% python3 -q
>>> import numpy as np
>>> np.set_printoptions(precision=3, suppress=True, linewidth=100)
>>> arr = np.loadtxt("out1.csv", delimiter=",")
>>> arr
array([[ 0.5,  1.1, -0.6],
       [-1.5, -0.1, -0.8],
       [-1.3, -1.1,  1. ],
       [-2.7, -0.9, -0.5],
       [ 0.9,  0.2, -0.7],
       [-0.1, -0.9, -1.6],
       [ 0. ,  0.4,  0.3],
       [-1.1,  2. ,  0.6],
       [ 0.6,  1.1,  1. ],
       [ 3. , 11.5, -0.5],
       [-1.4,  0.3, -0.3],
       [-1. ,  0.2,  0. ],
       [ 0.9,  0.3,  0.5],
       [-2.4, -1.6,  0.4],
       [ 0.9,  1.1,  0.2],
       [ 0.4, -0.6, -1. ],
       [-0.1, -0.1, -0.8],
       [ 1.7, -0.8,  1.5],
       [ 0.6,  1.5,  1.1],
       [ 1.5, -0.8,  0.2],
       [ 1.3,  0.5, -0.4],
       [ 0.7, -0.1,  0.1],
       [-0.2, -0.4, -1.3],
       [-1.6,  1.1, -0.1]])
>>> gram = np.cov(arr, rowvar=False)
>>> np.polyfit(arr[:, 0], arr[:, 1], 1)
array([0.905, 0.594])
>>> gram.shape
(3, 3)
>>> np.corrcoef(arr.T)
array([[ 1.   ,  0.5  ,  0.085],
       [ 0.5  ,  1.   , -0.032],
       [ 0.085, -0.032,  1.   ]])
>>> np.argwhere(np.triu(np.abs(np.corrcoef(arr.T)) > 0.8, 1))
array([], shape=(0, 2), dtype=int64)
>>> gram
array([[ 1.898,  1.718,  0.093],
       [ 1.718,  6.225, -0.064],
       [ 0.093, -0.064,  0.627]])
>>> X = np.load("m.npy")
>>> X
array([[0, 1, 3],
       [1, 4, 3],
       [3, 3, 4]])
>>> # equal to its transpose
>>> Y = np.array([[2, 3], [2, 1]])
>>> W2 = np.kron(Y, X)
>>> W2
array([[ 0,  2,  6,  0,  3,  9],
       [ 2,  8,  6,  3, 12,  9],
       [ 6,  6,  8,  9,  9, 12],
       [ 0,  2,  6,  0,  1,  3],
       [ 2,  8,  6,  1,  4,  3],
       [ 6,  6,  8,  3,  3,  4]])
>>> round(np.linalg.norm(W2, 2), 3), round(np.linalg.norm(Y, 2) * np.linalg.norm(X, 2), 3)
(np.float64(33.179), np.float64(33.179))
>>> np.linalg.matrix_rank(W2)
np.int64(6)
>>> W2.shape
(6, 6)
>>> vec = np.array([0, 9, -4])
>>> target = X @ vec
>>> b, lr = np.zeros(3), 1 / np.linalg.norm(X, 2) ** 2
>>> for i in range(150):
...     b -= lr * X.T @ (X @ b - target)
...     if i % 50 == 0: print(i, round(np.linalg.norm(X @ b - target), 3))
... 
0 14.914
50 1.764
100 0.209
>>> round(np.linalg.cond(X), 3)
np.float64(4.902)
>>> round(float(np.linalg.norm(X) ** 2 / np.linalg.norm(X, 2) ** 2), 3)
1.085
>>> np.linalg.norm(X, axis=1).argmax()
np.int64(2)
>>> Y = np.linalg.inv(X)
>>> print(Y)
[[-0.318 -0.227  0.409]
 [-0.227  0.409 -0.136]
 [ 0.409 -0.136  0.045]]
>>> np.round(np.linalg.slogdet(X)[0], 3)
np.float64(-1.0)
>>> print(np.round(np.linalg.det(X) * np.linalg.det(Y), 3))
1.0
>>> np.linalg.det(X) * Y
array([[ 7.,  5., -9.],
       [ 5., -9.,  3.],
       [-9.,  3., -1.]])
>>> (Y + Y.T) / 2
array([[-0.318, -0.227,  0.409],
       [-0.227,  0.409, -0.136],
       [ 0.409, -0.136,  0.045]])
>>> np.round(np.abs(np.linalg.eigvals(Y)).max(), 3)
np.float64(0.61)
>>> print(round(float(np.trace(Y)), 3))
0.136
>>> print(np.allclose(Y, Y.T))
True
>>> m1 = np.load("sample0.npy")
>>> m1
array([[ 0.2  , -0.58 , -0.3  ],
       [ 0.8  , -2.417,  1.1  ],
       [-0.2  ,  0.63 ,  0.1  ],
       [ 0.5  , -1.547,  0.8  ],
       [ 0.5  , -1.499, -0.2  ],
       [-0.2  ,  0.595, -1.5  ],
       [-0.6  ,  1.783,  0.4  ],
       [ 0.8  , -2.428,  0.1  ],
       [-1.1  ,  3.341,  0.4  ],
       [ 0.1  , -0.331, -0.1  ],
       [ 1.1  , -3.321, -0.6  ],
       [ 0.8  , -2.388, -1.2  ],
       [-0.6  ,  1.736,  1.5  ]])
>>> np.abs(m1).max()
np.float64(3.341)
>>> m1.mean(axis=0)
array([ 0.162, -0.494,  0.038])
>>> m1.shape
(13, 3)
>>> m1.sum(axis=0)
array([ 2.1  , -6.426,  0.5  ])
>>> round(np.linalg.norm(m1), 3)
np.float64(8.123)
>>> m1.sum(axis=1)
array([-0.68 , -0.517,  0.53 , -0.247, -1.199, -1.105,  1.583, -1.528,  2.641, -0.331, -2.821,
       -2.788,  2.636])
>>> gram = np.cov(m1, rowvar=False)
>>> m1.std(axis=0)
array([0.642, 1.931, 0.814])
>>> print(gram)
[[ 0.446 -1.342 -0.151]
 [-1.342  4.04   0.441]
 [-0.151  0.441  0.718]]
>>> round(float(np.corrcoef(m1[:, 2], m1[:, 0])[0, 1]), 3)
-0.267
>>> np.argwhere(np.triu(np.abs(np.corrcoef(m1.T)) > 0.8, 1))
array([[0, 1]])
>>> mat = np.load("layer13.npy")
>>> mat
array([[ 0,  0,  3, -1],
       [ 2,  0, -1,  0],
       [-2,  2,  0,  0]])
>>> T = np.stack([mat, -2 * mat, mat[::-1]])
>>> T.shape
(3, 3, 4)
>>> T.sum(axis=0)
array([[-2,  2, -3,  1],
       [ 0,  0,  0,  0],
       [ 2, -2,  3, -1]])
>>> print((T @ mat.T).shape)
(3, 3, 3)
>>> np.linalg.matrix_rank(T.reshape(3, -1))
np.int64(2)
>>> np.linalg.norm(T, axis=(1, 2))
array([4.796, 9.592, 4.796])
>>> f = np.array([-5, -3])
>>> print(np.convolve(mat[0], f))
[  0   0 -15  -4   3]
>>> np.polyval(f, mat[0])
array([ -3,  -3, -18,   2])
>>> ang = np.radians(90)
>>> R = np.eye(4)
>>> R[1, 1] = R[2, 2] = np.cos(ang)
>>> R[1, 2], R[2, 1] = -np.sin(ang), np.sin(ang)
>>> R.round(3) + 0
array([[ 1.,  0.,  0.,  0.],
       [ 0.,  0., -1.,  0.],
       [ 0.,  1.,  0.,  0.],
       [ 0.,  0.,  0.,  1.]])
>>> Y = mat @ R.T
>>> np.allclose(mat @ mat.T, Y @ Y.T)
True
>>> np.allclose(np.linalg.norm(mat, axis=1), np.linalg.norm(Y, axis=1))
True
>>> feats = np.load("w.npy")
>>> feats
array([[ 0, -2,  0, -1],
       [ 4, -2,  2, -1],
       [ 0, -3,  0,  0],
       [ 6, -3,  0,  0]])
>>> Q, R = np.linalg.qr(feats)
>>> Q.round(3) + 0
array([[ 0.   ,  0.555,  0.   , -0.832],
       [-0.555,  0.   , -0.832,  0.   ],
       [ 0.   ,  0.832,  0.   ,  0.555],
       [-0.832,  0.   ,  0.555,  0.   ]])
>>> print(np.abs(np.diag(R)))
[7.211 3.606 1.664 0.832]
>>> print(np.allclose(R.T @ R, feats.T @ feats))
True
>>> np.trace(Q @ Q.T)
np.float64(4.0)
>>> np.round(Q @ R, 3) + 0
array([[ 0., -2.,  0., -1.],
       [ 4., -2.,  2., -1.],
       [ 0., -3.,  0.,  0.],
       [ 6., -3.,  0.,  0.]])
>>> Q.shape, R.shape
((4, 4), (4, 4))
>>> np.round(Q.T @ Q, 3) + 0
array([[1., 0., 0., 0.],
       [0., 1., 0., 0.],
       [0., 0., 1., 0.],
       [0., 0., 0., 1.]])
>>> np.round(abs(R[0, 0]), 3), round(np.linalg.norm(feats[:, 0]), 3)
(np.float64(7.211), np.float64(7.211))
